% python3 -q
>>> import numpy as np
>>> np.set_printoptions(precision=2, suppress=True, linewidth=200, sign=" ")
>>> data = np.array([[1, -1, -1, 1, 1, -1, -1, 1],
...     [1, -1, 1, -1, 1, -1, 1, -1],
...     [1, -1, -1, 1, -1, 1, 1, -1]])
>>> print(data)
[[ 1 -1 -1  1  1 -1 -1  1]
 [ 1 -1  1 -1  1 -1  1 -1]
 [ 1 -1 -1  1 -1  1  1 -1]]
>>> G = data.T @ data
>>> print(np.diag(G))
[ 3  3  3  3  3  3  3  3]
>>> print(np.linalg.svd(data, compute_uv=False) ** 2)
[ 8.  8.  8.]
>>> print(G)
[[ 3 -3 -1  1  1 -1  1 -1]
 [-3  3  1 -1 -1  1 -1  1]
 [-1  1  3 -3  1 -1  1 -1]
 [ 1 -1 -3  3 -1  1 -1  1]
 [ 1 -1  1 -1  3 -3 -1  1]
 [-1  1 -1  1 -3  3  1 -1]
 [ 1 -1  1 -1 -1  1  3 -3]
 [-1  1 -1  1  1 -1 -3  3]]
>>> print(np.allclose(G, G.T))
True
>>> T = np.stack([data, 3 * data, data[::-1]])
>>> print(np.linalg.norm(T, axis=(1, 2)))
[  4.9  14.7   4.9]
>>> print(T.sum(axis=0))
[[ 5 -5 -5  5  3 -3 -3  3]
 [ 5 -5  5 -5  5 -5  5 -5]
 [ 5 -5 -5  5 -3  3  3 -3]]
>>> print(np.linalg.matrix_rank(T))
[ 3  3  3]
>>> print(np.linalg.matrix_rank(T.reshape(3, -1)))
2
>>> F = np.array([[2, 0, 0, 0, 0],
...     [0, -2, 0, 0, 0],
...     [0, 0, 2, 0, 0],
...     [0, 0, 0, 0, 0],
...     [0, 0, 0, 0, -2]])
>>> # triangular, det is the product of the diagonal
>>> ev, V = np.linalg.eigh(F)
>>> x0 = np.array([4, 0, 1, 1, 3])
>>> print(np.linalg.eigvalsh(F[1:, 1:]))
[-2. -2.  0.  2.]
>>> print(np.abs(F).sum(axis=1).max(), np.abs(ev).max())
2 2.0
>>> print(V * np.maximum(ev, 0) @ V.T)
[[ 2.  0.  0.  0.  0.]
 [ 0.  0.  0.  0.  0.]
 [ 0.  0.  2.  0.  0.]
 [ 0.  0.  0.  0.  0.]
 [ 0.  0.  0.  0.  0.]]
>>> print(V * np.abs(ev) @ V.T)
[[ 2.  0.  0.  0.  0.]
 [ 0.  2.  0.  0.  0.]
 [ 0.  0.  2.  0.  0.]
 [ 0.  0.  0.  0.  0.]
 [ 0.  0.  0.  0.  2.]]
>>> t = np.radians(45)
>>> Rm = np.eye(8)
>>> Rm[2, 2] = Rm[4, 4] = np.cos(t)
>>> Rm[2, 4], Rm[4, 2] = -np.sin(t), np.sin(t)
>>> print(Rm)
[[ 1.    0.    0.    0.    0.    0.    0.    0.  ]
 [ 0.    1.    0.    0.    0.    0.    0.    0.  ]
 [ 0.    0.    0.71  0.   -0.71  0.    0.    0.  ]
 [ 0.    0.    0.    1.    0.    0.    0.    0.  ]
 [ 0.    0.    0.71  0.    0.71  0.    0.    0.  ]
 [ 0.    0.    0.    0.    0.    1.    0.    0.  ]
 [ 0.    0.    0.    0.    0.    0.    1.    0.  ]
 [ 0.    0.    0.    0.    0.    0.    0.    1.  ]]
>>> out = data @ Rm.T
>>> print(np.allclose(np.linalg.norm(data, axis=1), np.linalg.norm(out, axis=1)))
True
>>> print(np.allclose(data @ data.T, out @ out.T))
True
>>> M = np.loadtxt("data.csv", delimiter=",")
>>> print(M)
[[  0.98   5.96   0.05   4.99  -8.98   9.04  -0.02   0.  ]
 [  0.03  -0.9   -0.03  -0.06   6.98  -1.     1.01   1.04]
 [  1.03   8.03  -2.11  -0.04  -6.97   3.93  -0.98  -7.03]
 [ -1.08  -8.97   1.14  -5.97   8.05 -12.    -1.01   1.93]
 [ -0.02   0.05   0.02   0.05  -0.04  -0.04   0.03  -0.01]
 [  0.93   2.06  -1.1   -4.07   1.    -5.02  -2.    -4.92]
 [  5.94   9.01   2.94  11.04   4.98  11.1   -1.05   7.95]
 [ -6.07  -9.    -3.03  -9.02   2.95  -8.97   3.03  -6.07]]
>>> G = M.T @ M
>>> print(np.round(np.linalg.svd(M, compute_uv=False) ** 2, 2) + 0)
[ 1180.04   377.02    80.79    35.18     0.02     0.01     0.01     0.  ]
>>> print(np.diag(G))
[  76.18  347.7    24.79  280.36  277.25  471.04   17.29  178.48]
>>> print(np.round(np.linalg.eigvalsh(G)[::-1], 2) + 0)
[ 1180.04   377.02    80.79    35.18     0.02     0.01     0.01     0.  ]
>>> print(np.allclose(G, G.T))
True
>>> rng = np.random.default_rng(81)
>>> lab = rng.permutation(8)
>>> out = M[:, lab] * rng.choice([-1, 1], 8)
>>> print(out)
[[ -5.96  -9.04  -0.98   0.    -0.05  -4.99  -8.98   0.02]
 [  0.9    1.    -0.03   1.04   0.03   0.06   6.98  -1.01]
 [ -8.03  -3.93  -1.03  -7.03   2.11   0.04  -6.97   0.98]
 [  8.97  12.     1.08   1.93  -1.14   5.97   8.05   1.01]
 [ -0.05   0.04   0.02  -0.01  -0.02  -0.05  -0.04  -0.03]
 [ -2.06   5.02  -0.93  -4.92   1.1    4.07   1.     2.  ]
 [ -9.01 -11.1   -5.94   7.95  -2.94 -11.04   4.98   1.05]
 [  9.     8.97   6.07  -6.07   3.03   9.02   2.95  -3.03]]
>>> Uu, _, VT = np.linalg.svd(M.T @ out)
>>> print(np.round(np.linalg.lstsq(M, out)[0], 2) + 0)
[[ 0.  0. -1.  0.  0.  0.  0.  0.]
 [-1.  0.  0.  0.  0.  0.  0.  0.]
 [ 0.  0.  0.  0. -1.  0.  0.  0.]
 [ 0.  0.  0.  0.  0. -1.  0.  0.]
 [ 0.  0.  0.  0.  0.  0.  1.  0.]
 [ 0. -1.  0.  0.  0.  0.  0.  0.]
 [ 0.  0.  0.  0.  0.  0.  0. -1.]
 [ 0.  0.  0.  1.  0.  0.  0.  0.]]
>>> print(lab)
[ 1  5  0  7  2  3  4  6]
>>> print(np.round(Uu @ VT, 2) + 0)
[[ 0.  0. -1.  0.  0.  0.  0.  0.]
 [-1.  0.  0.  0.  0.  0.  0.  0.]
 [ 0.  0.  0.  0. -1.  0.  0.  0.]
 [ 0.  0.  0.  0.  0. -1.  0.  0.]
 [ 0.  0.  0.  0.  0.  0.  1.  0.]
 [ 0. -1.  0.  0.  0.  0.  0.  0.]
 [ 0.  0.  0.  0.  0.  0.  0. -1.]
 [ 0.  0.  0.  1.  0.  0.  0.  0.]]
>>> K = np.load("arr.npy")
>>> print(K)
[[  3.03  -1.12 -11.32   8.41]
 [  8.62 -11.94  -2.06  26.91]
 [-14.     0.03   8.53  24.97]
 [ -9.31  -1.12  -1.8    5.26]
 [ -5.63   4.84  17.21  15.41]
 [  7.58   8.38 -15.88 -12.74]
 [  6.58  -2.82  13.15  -6.4 ]
 [ -8.48  -5.59 -40.27 -10.45]
 [-12.33  -2.73  -2.72   8.76]
 [  5.44   8.21   2.08  14.87]
 [  6.6   -4.94  -9.64   6.94]
 [ 12.49   2.13 -23.6   -0.08]
 [-24.38   8.9    1.16  -0.84]
 [-13.47   9.91   1.23  -0.7 ]
 [  6.26  -8.13 -13.47   6.5 ]
 [  3.84   3.19  10.64 -25.04]
 [  0.72  -4.75  -2.88  17.  ]
 [-26.19   0.29  10.55  20.36]
 [ 12.64 -10.09 -10.92 -13.17]
 [  1.86 -15.97  21.71 -11.23]
 [  3.16  -4.3   34.1  -13.61]
 [ -4.38   5.91   3.2   14.24]]
>>> P = K @ np.linalg.solve(K.T @ K, K.T)
>>> print(np.allclose(P @ P, P))
True
>>> print(np.linalg.matrix_rank(np.eye(22) - P))
18
>>> u, g = K[12], K[1]
>>> print(np.round(u @ u, 2))
675.65
>>> p = (u @ g) / (u @ u) * u
>>> print(np.round((g - p) @ u, 2))
-0.0
>>> print(g - p)
[-3.7  -7.44 -1.47 26.49]
>>> u = np.array([8, 3])
>>> print(np.convolve(K[5], u))
[  60.64   89.78 -101.9  -149.56  -38.22]
>>> print(np.cross(K[5, :3], K[7, :3]))
[-426.23  439.91   28.69]
>>> print(np.correlate(K[5], K[7], "full"))
[ -79.21 -392.82 -213.89  661.5   530.75  205.88  108.04]
>>> print(np.polyval(u, K[5]))
[  63.64   70.04 -124.04  -98.92]
>>> dist = np.linalg.norm(K[:, None] - K[None], axis=-1)
>>> print((dist + 1e9 * np.eye(22)).round(6).argmin(axis=1))
[ 10  16  17   8  21  11  19  11   3  21  14   5  13  12  10   6   0   2   5   6  19   9]
>>> print(np.unravel_index(dist.round(6).argmax(), dist.shape))
(np.int64(7), np.int64(20))
>>> print(dist[9].round(6).argsort(kind="stable")[:4])
[  9  21  16   0]
>>> Xs = K - K.mean(axis=0)
>>> V = np.linalg.svd(Xs)[2][:3]
>>> out = Xs - Xs @ V.T @ V
>>> print(np.round(np.cov(Xs @ V.T, rowvar=False), 2) + 0)
[[ 268.13    0.      0.  ]
 [   0.    213.27    0.  ]
 [   0.      0.    106.97]]
>>> print(np.diag(V.T @ V))
[ 0.86  0.15  1.    0.99]
>>> print((Xs @ V.T).std(axis=0))
[ 16.    14.27  10.11]
>>> print(out.std(axis=0))
[ 2.27  5.62  0.3   0.51]
>>> print(np.linalg.norm(out, axis=1).round(6).argmax())
19
>>> O, _ = np.linalg.qr(np.array([[0.4, -0.1, 0.4], [-0.2, 0.1, -1.3], [1.2, -0.5, 0.7]]))
>>> ev = np.array([1, 1, 3])
>>> m1 = O @ np.diag(ev) @ O.T
>>> print(m1)
[[ 1.11 -0.44 -0.11]
 [-0.44  2.78  0.44]
 [-0.11  0.44  1.11]]
>>> # symmetric, so the eigenvalues are real
>>> out = np.array([[1, 3, 2], [3, 2, 0], [2, 3, 1]])
>>> print(np.einsum("ij,ij->i", m1, m1))
[ 1.44  8.11  1.44]
>>> print(out.T @ m1.T)
[[-0.44  8.78  3.44]
 [ 2.11  5.56  3.89]
 [ 2.11 -0.44  0.89]]
>>> print(np.einsum("ik,kj->ji", m1, out))
[[-0.44  8.78  3.44]
 [ 2.11  5.56  3.89]
 [ 2.11 -0.44  0.89]]
>>> A = np.diag(np.array([0, 1, -1, 2, -2])) + 5 * np.eye(5, k=1) + 5 * np.eye(5, k=-1)
>>> print(A)
[[ 0.  5.  0.  0.  0.]
 [ 5.  1.  5.  0.  0.]
 [ 0.  5. -1.  5.  0.]
 [ 0.  0.  5.  2.  5.]
 [ 0.  0.  0.  5. -2.]]
>>> T = np.stack([A, -3 * A, A[::-1]])
>>> print(T.sum(axis=0))
[[  0. -10.   0.   5.  -2.]
 [-10.  -2.  -5.   2.   5.]
 [  0.  -5.   1.  -5.   0.]
 [  5.   1.  -5.  -4. -10.]
 [  0.   5.   0. -10.   4.]]
>>> print((T @ A.T).shape)
(3, 5, 5)
>>> print(np.einsum("bij,cij->bc", T, T))
[[ 210. -630.  101.]
 [-630. 1890. -303.]
 [ 101. -303.  210.]]
>>> ev, V = np.linalg.eigh(A)
>>> print(np.abs(V[:, -1]).round(6).argmax())
3
>>> print(np.linalg.eigvalsh(A + 5 * np.eye(5)))
[-3.53 -0.02  4.06 10.46 14.02]
>>> print(np.abs(V[:, -1]))
[ 0.28  0.51  0.53  0.56  0.25]
>>> print(np.round(V.T @ A @ V, 2) + 0)
[[-8.53  0.    0.    0.    0.  ]
 [ 0.   -5.02  0.    0.    0.  ]
 [ 0.    0.   -0.94  0.    0.  ]
 [ 0.    0.    0.    5.46  0.  ]
 [ 0.    0.    0.    0.    9.02]]
>>> print(np.round(V.T @ V, 2) + 0)
[[ 1.  0.  0.  0.  0.]
 [ 0.  1.  0.  0.  0.]
 [ 0.  0.  1.  0.  0.]
 [ 0.  0.  0.  1.  0.]
 [ 0.  0.  0.  0.  1.]]
>>> print(np.unique(ev.round(6) + 0, return_counts=True)[1])
[ 1  1  1  1  1]
>>> print(np.round(V @ np.diag(ev) @ V.T, 2) + 0)
[[ 0.  5.  0.  0.  0.]
 [ 5.  1.  5.  0.  0.]
 [ 0.  5. -1.  5.  0.]
 [ 0.  0.  5.  2.  5.]
 [ 0.  0.  0.  5. -2.]]
>>> ev, V = np.linalg.eig(A)
>>> print(np.sort(np.linalg.eigvals(A @ A)))
[  0.88  25.21  29.83  72.69  81.39]
>>> print(np.round(A @ V[:, 0] - ev[0] * V[:, 0], 2) + 0)
[ 0.  0.  0.  0.  0.]
>>> print(round(float(np.prod(ev)), 2))
-1975.0
